$ python3 -q
>>> import numpy as np
>>> import numpy.linalg as la
>>> np.set_printoptions(precision=4, suppress=True, linewidth=200)
>>> rnd = lambda a: np.round(a, 4) + 0
>>> data = np.loadtxt("block0.csv", delimiter=",")
>>> data
array([[ 0., -2.,  0.],
       [-2., -5., -1.],
       [-4., -5., -2.],
       [-2., -2., -1.],
       [-3.,  0., -4.],
       [-1., -1., -2.],
       [-3., -1.,  1.],
       [-1.,  2.,  3.],
       [ 2.,  4.,  6.],
       [ 2.,  5.,  6.]])
>>> cen = (data - data.mean(axis=0)) / data.std(axis=0)
>>> cen.std(axis=0)
array([1., 1., 1.])
>>> np.argwhere(np.abs(cen) > 2)
array([], shape=(0, 2), dtype=int64)
>>> b = la.lstsq(np.delete(cen, 0, axis=1), cen[:, 0])[0]
>>> rnd(1 - np.var(cen[:, 0] - np.delete(cen, 0, axis=1) @ b))
np.float64(0.7137)
>>> rnd(b)
array([0.3446, 0.5474])
>>> np.abs(b).argmax()
np.int64(1)
>>> d = la.norm(data[:, None] - data[None], axis=-1)
>>> rnd(la.norm(data - data.mean(axis=0), axis=1))
array([2.0125, 4.8425, 5.9034, 2.3345, 4.9649, 2.6552, 1.9105, 3.4713, 7.7233, 8.3457])
>>> la.matrix_rank(d ** 2)
np.int64(5)
>>> rnd(la.norm(data, axis=1))
array([2.    , 5.4772, 6.7082, 3.    , 5.    , 2.4495, 3.3166, 3.7417, 7.4833, 8.0623])
>>> d.mean(axis=1).argmax()
np.int64(9)
>>> d.shape
(10, 10)
>>> m1 = np.array([[2.0, 3.0, 0.0], [-3.0, 1.0, 0.0], [0.0, 0.0, -2.0]])
>>> m1
array([[ 2.,  3.,  0.],
       [-3.,  1.,  0.],
       [ 0.,  0., -2.]])
>>> # splits into 2 blocks
>>> rnd(la.norm(m1[2], 1)), rnd(la.norm(m1[2], np.inf))
(np.float64(2.0), np.float64(2.0))
>>> rnd(la.norm(m1, axis=1))
array([3.6056, 3.1623, 2.    ])
>>> rnd(la.norm(m1, 1)), rnd(la.norm(m1, np.inf))
(np.float64(5.0), np.float64(5.0))
>>> rnd(la.norm(m1, axis=0))
array([3.6056, 3.1623, 2.    ])
>>> rnd(la.norm(m1[2] - m1[1]))
np.float64(3.7417)
>>> la.norm(m1, axis=1).argmax()
np.int64(0)
>>> rnd(la.norm(m1, "nuc"))
np.float64(8.7082)
>>> np.poly(m1)
array([ 1., -1.,  5., 22.])
>>> np.kron(np.eye(2, dtype=int), m1)
array([[ 2.,  3.,  0.,  0.,  0.,  0.],
       [-3.,  1.,  0., -0.,  0.,  0.],
       [ 0.,  0., -2.,  0.,  0., -0.],
       [ 0.,  0.,  0.,  2.,  3.,  0.],
       [-0.,  0.,  0., -3.,  1.,  0.],
       [ 0.,  0., -0.,  0.,  0., -2.]])
>>> rnd(la.eigvals(m1).sum().real)
np.float64(1.0)
>>> m1 @ m1
array([[-5.,  9.,  0.],
       [-9., -8.,  0.],
       [ 0.,  0.,  4.]])
>>> (la.matrix_power((m1 != 0) + (m1.T != 0) + np.eye(3), 3) > 0).astype(int)
array([[1, 1, 0],
       [1, 1, 0],
       [0, 0, 1]])
>>> def softmax(z):
...     e = np.exp(z - z.max(axis=-1, keepdims=True))
...     return e / e.sum(axis=-1, keepdims=True)
... 
>>> rnd(softmax(10 * m1[1]))
array([0., 1., 0.])
>>> softmax(m1).sum(axis=1)
array([1., 1., 1.])
>>> att = m1 @ m1.T / np.sqrt(3)
>>> rnd(softmax(att))
array([[0.9994, 0.0001, 0.0005],
       [0.0005, 0.9964, 0.0031],
       [0.0829, 0.0829, 0.8343]])
>>> rnd(softmax(att + np.triu(np.full(att.shape, -np.inf), 1)))
array([[1.    , 0.    , 0.    ],
       [0.0005, 0.9995, 0.    ],
       [0.0829, 0.0829, 0.8343]])
>>> rng = np.random.default_rng(53)
>>> idx = rng.permutation(3)
>>> idx
array([0, 2, 1])
>>> M2 = m1[idx][:, idx]
>>> M2
array([[ 2.,  0.,  3.],
       [ 0., -2.,  0.],
       [-3.,  0.,  1.]])
>>> np.diag(M2)
array([ 2., -2.,  1.])
>>> rnd(la.det(M2)), rnd(la.det(m1[idx]))
(np.float64(-22.0), np.float64(22.0))
>>> W0 = np.loadtxt("dump.csv", delimiter=",")
>>> W0
array([[2., 0., 0., 0.],
       [2., 2., 0., 0.],
       [2., 3., 5., 0.],
       [3., 3., 5., 3.]])
>>> np.poly(W0)
array([  1., -12.,  51., -92.,  60.])
>>> rnd(la.eigvals(W0).sum().real)
np.float64(12.0)
>>> np.einsum("ii->", W0)
np.float64(12.0)
>>> np.einsum("ij,ji->", W0, W0)
np.float64(42.0)
>>> rnd(la.det(2 * W0)), rnd(la.det(W0))
(np.float64(960.0), np.float64(60.0))
>>> rnd(la.det(W0[::-1]))
np.float64(60.0)
>>> q = W0.astype(float).copy()
>>> for j in range(4):
...     q[:, j] -= q[:, :j] @ (q[:, :j].T @ q[:, j])
...     q[:, j] /= la.norm(q[:, j])
... 
>>> rnd(q.T @ W0)
array([[4.5826, 4.1461, 5.4554, 1.964 ],
       [0.    , 2.1931, 3.3656, 0.3908],
       [0.    , 0.    , 2.9851, 0.995 ],
       [0.    , 0.    , 0.    , 2.    ]])
>>> rnd(q)
array([[ 0.4364, -0.8251,  0.1327, -0.3333],
       [ 0.4364,  0.0869, -0.8955,  0.    ],
       [ 0.4364,  0.5428,  0.2653, -0.6667],
       [ 0.6547,  0.1303,  0.3317,  0.6667]])
